In [1]: import numpy as np

In [2]: np.set_printoptions(suppress=True, linewidth=120)

In [3]: other = np.array([[2, 1, 2, 1], [2, 2, 2, 2], [2, 0, 1, 0]])

In [4]: J = other.T @ other

In [5]: J
Out[5]: 
array([[12,  6, 10,  6],
       [ 6,  5,  6,  5],
       [10,  6,  9,  6],
       [ 6,  5,  6,  5]])

In [6]: vec = np.array([-1, -2, 0, 1])

In [7]: a = np.maximum(J @ vec, 0)

In [8]: a
Out[8]: array([0, 0, 0, 0])

In [9]: np.abs(np.diag(np.linalg.qr(J)[1])) > 1e-9
Out[9]: array([ True,  True,  True, False])

In [10]: round(float(np.trace(np.linalg.pinv(J) @ J)), 2)
Out[10]: 3.0

In [11]: np.allclose(J[:-1].T @ np.linalg.lstsq(J[:-1].T, J[-1])[0], J[-1])
Out[11]: True

In [12]: np.linalg.lstsq(J[:-1].T, J[-1])[2]
Out[12]: np.int32(3)

In [13]: np.round(J @ np.linalg.pinv(J) @ J, 2)
Out[13]: 
array([[12.,  6., 10.,  6.],
       [ 6.,  5.,  6.,  5.],
       [10.,  6.,  9.,  6.],
       [ 6.,  5.,  6.,  5.]])

In [14]: data = np.load("out14.npy")

In [15]: data
Out[15]: 
array([[0, 3, 1, 1, 3, 1],
       [0, 3, 1, 2, 6, 2],
       [0, 0, 2, 2, 6, 3],
       [0, 0, 1, 2, 6, 1],
       [3, 0, 1, 2, 6, 0],
       [0, 2, 0, 3, 9, 3],
       [1, 3, 1, 3, 9, 2],
       [0, 0, 0, 2, 6, 2]])

In [16]: np.argsort(-np.linalg.norm(data, axis=0).round(6), kind="stable")[:3]
Out[16]: array([4, 3, 5])

In [17]: np.linalg.cond(data) > 100
Out[17]: np.True_

In [18]: r = np.linalg.matrix_rank(data)

In [19]: r
Out[19]: np.int64(5)

In [20]: null = np.linalg.svd(data)[2][r:].T

In [21]: np.round(null[:, 0] / null[np.abs(null[:, 0]).round(6).argmax(), 0], 2) + 0
Out[21]: array([ 0.  ,  0.  ,  0.  ,  1.  , -0.33,  0.  ])

In [22]: np.linalg.matrix_rank(data.T @ data), np.linalg.matrix_rank(data @ data.T)
Out[22]: (np.int64(5), np.int64(5))

In [23]: np.round(data @ null, 2) + 0
Out[23]: 
array([[0.],
       [0.],
       [0.],
       [0.],
       [0.],
       [0.],
       [0.],
       [0.]])

In [24]: other = np.array([[4, -4, -5, -2, 2],
    ...:     [-1, 2, -1, -4, -3],
    ...:     [-1, 4, -5, 4, -4],
    ...:     [-2, 2, -5, -3, -3],
    ...:     [-3, -4, -1, -3, -2]])

In [25]: K = other + other.T

In [26]: K
Out[26]: 
array([[  8,  -5,  -6,  -4,  -1],
       [ -5,   4,   3,  -2,  -7],
       [ -6,   3, -10,  -1,  -5],
       [ -4,  -2,  -1,  -6,  -6],
       [ -1,  -7,  -5,  -6,  -4]])

In [27]: ev, vecs = np.linalg.eigh(K)

In [28]: np.round(vecs @ np.diag(ev) @ vecs.T, 2)
Out[28]: 
array([[  8.,  -5.,  -6.,  -4.,  -1.],
       [ -5.,   4.,   3.,  -2.,  -7.],
       [ -6.,   3., -10.,  -1.,  -5.],
       [ -4.,  -2.,  -1.,  -6.,  -6.],
       [ -1.,  -7.,  -5.,  -6.,  -4.]])

In [29]: np.round(np.abs(vecs[:, -1]), 2)
Out[29]: array([0.7 , 0.56, 0.29, 0.15, 0.3 ])

In [30]: round(float(ev.sum()), 2), np.trace(K)
Out[30]: (-8.0, np.int64(-8))

In [31]: proj = np.triu(np.array([[6, 7, 4, 2, 2],
    ...:     [1, 0, 6, 6, 1],
    ...:     [1, 8, 4, 6, 2],
    ...:     [8, 6, 0, 0, 4],
    ...:     [5, 6, 6, 8, 8]]), 1) + np.eye(5)

In [32]: other = proj @ K @ np.linalg.inv(proj)

In [33]: round(np.linalg.det(other), 2)
Out[33]: np.float64(-9826.0)

In [34]: np.linalg.matrix_rank(other)
Out[34]: np.int64(5)

In [35]: ev, vecs = np.linalg.eig(K)

In [36]: np.round(np.sort(np.linalg.eigvals(K @ K)), 2)
Out[36]: array([  0.75,  21.97,  86.99, 222.77, 303.53])

In [37]: np.round(K @ vecs[:, 0] - ev[0] * vecs[:, 0], 2) + 0
Out[37]: array([0., 0., 0., 0., 0.])

In [38]: np.round(np.sort(np.linalg.eigvals(np.linalg.inv(K))), 2)
Out[38]: array([-1.16, -0.11, -0.06,  0.07,  0.21])

In [39]: mat = np.load("sample13.npy")

In [40]: mat
Out[40]: 
array([[ 1, -1,  1, -1,  1, -1],
       [-1, -2, -1, -2, -1, -2],
       [ 0,  2,  0,  2,  0,  2],
       [ 1, -1,  1, -1,  1, -1],
       [-1, -2, -1, -2, -1, -2],
       [ 0,  2,  0,  2,  0,  2]])

In [41]: # columns 0 and 2 are equal

In [42]: U, s, vt = np.linalg.svd(mat)

In [43]: s.round(2) + 0
Out[43]: array([7.41, 3.34, 0.  , 0.  , 0.  , 0.  ])

In [44]: other = U[:, :2] @ np.diag(s[:2]) @ vt[:2]

In [45]: round(np.abs(mat - other).max(), 2)
Out[45]: np.float64(0.0)

In [46]: np.linalg.matrix_rank(mat, rtol=0.05)
Out[46]: np.int64(2)

In [47]: np.linalg.matrix_rank(other)
Out[47]: np.int64(2)
